$ python3 -q
>>> import numpy as np
>>> from numpy import linalg as LA
>>> np.set_printoptions(precision=1, suppress=True, linewidth=160, legacy="1.25")
>>> m1 = np.vander(np.arange(7) - 1, 4, increasing=True)
>>> m1
array([[  1,  -1,   1,  -1],
       [  1,   0,   0,   0],
       [  1,   1,   1,   1],
       [  1,   2,   4,   8],
       [  1,   3,   9,  27],
       [  1,   4,  16,  64],
       [  1,   5,  25, 125]])
>>> # column 3 is much longer than the rest
>>> proj = m1 @ LA.solve(m1.T @ m1, m1.T)
>>> np.round(LA.eigvalsh(proj), 1) + 0
array([0., 0., 0., 1., 1., 1., 1.])
>>> np.round(np.trace(proj), 1)
4.0
>>> Uu, sig, Vt = LA.svd(m1)
>>> sig
array([146.7,   5.8,   1.7,   1.3])
>>> out = Uu[:, :1] @ np.diag(sig[:1]) @ Vt[:1]
>>> np.round(LA.norm(m1 - out) / LA.norm(m1), 1)
0.0
>>> O, V = LA.qr(m1[:, :1])[0], LA.qr(m1[:, 1:])[0]
>>> sig = LA.svd(O.T @ V, compute_uv=False)
>>> (sig > 0.9).sum()
0
>>> np.degrees(np.arccos(sig.clip(0, 1)))
array([34.2])
>>> out = np.array([[-1, 3], [3, -3], [1, 0]])
>>> K = np.tile(out, (2, 3))
>>> K
array([[-1,  3, -1,  3, -1,  3],
       [ 3, -3,  3, -3,  3, -3],
       [ 1,  0,  1,  0,  1,  0],
       [-1,  3, -1,  3, -1,  3],
       [ 3, -3,  3, -3,  3, -3],
       [ 1,  0,  1,  0,  1,  0]])
>>> r = LA.matrix_rank(K)
>>> r
2
>>> ns = LA.svd(K)[2][r:].T
>>> [int(LA.matrix_rank(K[:, :j + 1])) for j in range(6)]
[1, 2, 2, 2, 2, 2]
>>> [int(LA.matrix_rank(np.delete(K, i, axis=0))) for i in range(6)]
[2, 2, 2, 2, 2, 2]
>>> [round(float(x), 1) for x in LA.svd(K, compute_uv=False)[:3]]
[12.7, 3.5, 0.0]
>>> LA.cond(K) > 100
True
>>> np.round(K @ LA.pinv(K) @ K, 1) + 0
array([[-1.,  3., -1.,  3., -1.,  3.],
       [ 3., -3.,  3., -3.,  3., -3.],
       [ 1.,  0.,  1.,  0.,  1.,  0.],
       [-1.,  3., -1.,  3., -1.,  3.],
       [ 3., -3.,  3., -3.,  3., -3.],
       [ 1.,  0.,  1.,  0.,  1.,  0.]])
>>> np.round(np.trace(LA.pinv(K) @ K), 1)
2.0
>>> r0 = np.array([-1, -3, 3])
>>> np.convolve(K[4], r0)
array([ -3,  -6,  15, -15,  15, -15,  18,  -9])
>>> np.array([np.convolve(row, r0, "same") for row in K])
array([[  0, -11,   9, -11,   9, -12],
       [ -6,  15, -15,  15, -15,  18],
       [ -3,   2,  -3,   2,  -3,   3],
       [  0, -11,   9, -11,   9, -12],
       [ -6,  15, -15,  15, -15,  18],
       [ -3,   2,  -3,   2,  -3,   3]])
>>> np.cross(K[4, :3], K[0, :3])
array([-6,  0,  6])
>>> W1 = np.array([[1, -1, 2, -1, 1, 2],
...     [1, 2, -1, 2, 1, -2],
...     [1, 2, 0, 1, 2, 1],
...     [-2, 0, -2, 1, -1, 1],
...     [-2, 2, 2, 1, 0, 0],
...     [-2, 2, -2, -2, -1, 1]])
>>> b = np.array([0, -5, -1, 3, -2, 0])
>>> hid = np.maximum(K @ W1 + b, 0)
>>> LA.matrix_rank(hid)
3
>>> (hid > 0).astype(int)
array([[0, 1, 0, 1, 0, 0],
       [1, 0, 1, 1, 1, 1],
       [0, 0, 1, 1, 1, 1],
       [0, 1, 0, 1, 0, 0],
       [1, 0, 1, 1, 1, 1],
       [0, 0, 1, 1, 1, 1]])
>>> hid
array([[ 0,  4,  0,  5,  0,  0],
       [ 9,  0, 26,  3, 10,  9],
       [ 0,  0,  3,  4,  1,  3],
       [ 0,  4,  0,  5,  0,  0],
       [ 9,  0, 26,  3, 10,  9],
       [ 0,  0,  3,  4,  1,  3]])
>>> cent = np.array([[-4, -5, -1],
...     [3, 1, -1],
...     [0, -2, -5],
...     [-4, 5, 4],
...     [3, 5, -4],
...     [1, 3, 2]])
>>> hid @ cent
array([[  -8,   29,   16],
       [  -9,   -5, -149],
       [ -10,   28,    3],
       [  -8,   29,   16],
       [  -9,   -5, -149],
       [ -10,   28,    3]])
>>> W1 @ cent
array([[  2,  -4, -14],
       [ -5,   8,   2],
       [  5,  15,  -5],
       [  2,  17,  22],
       [ 10,  13,  -6],
       [ 20,   4,   8]])
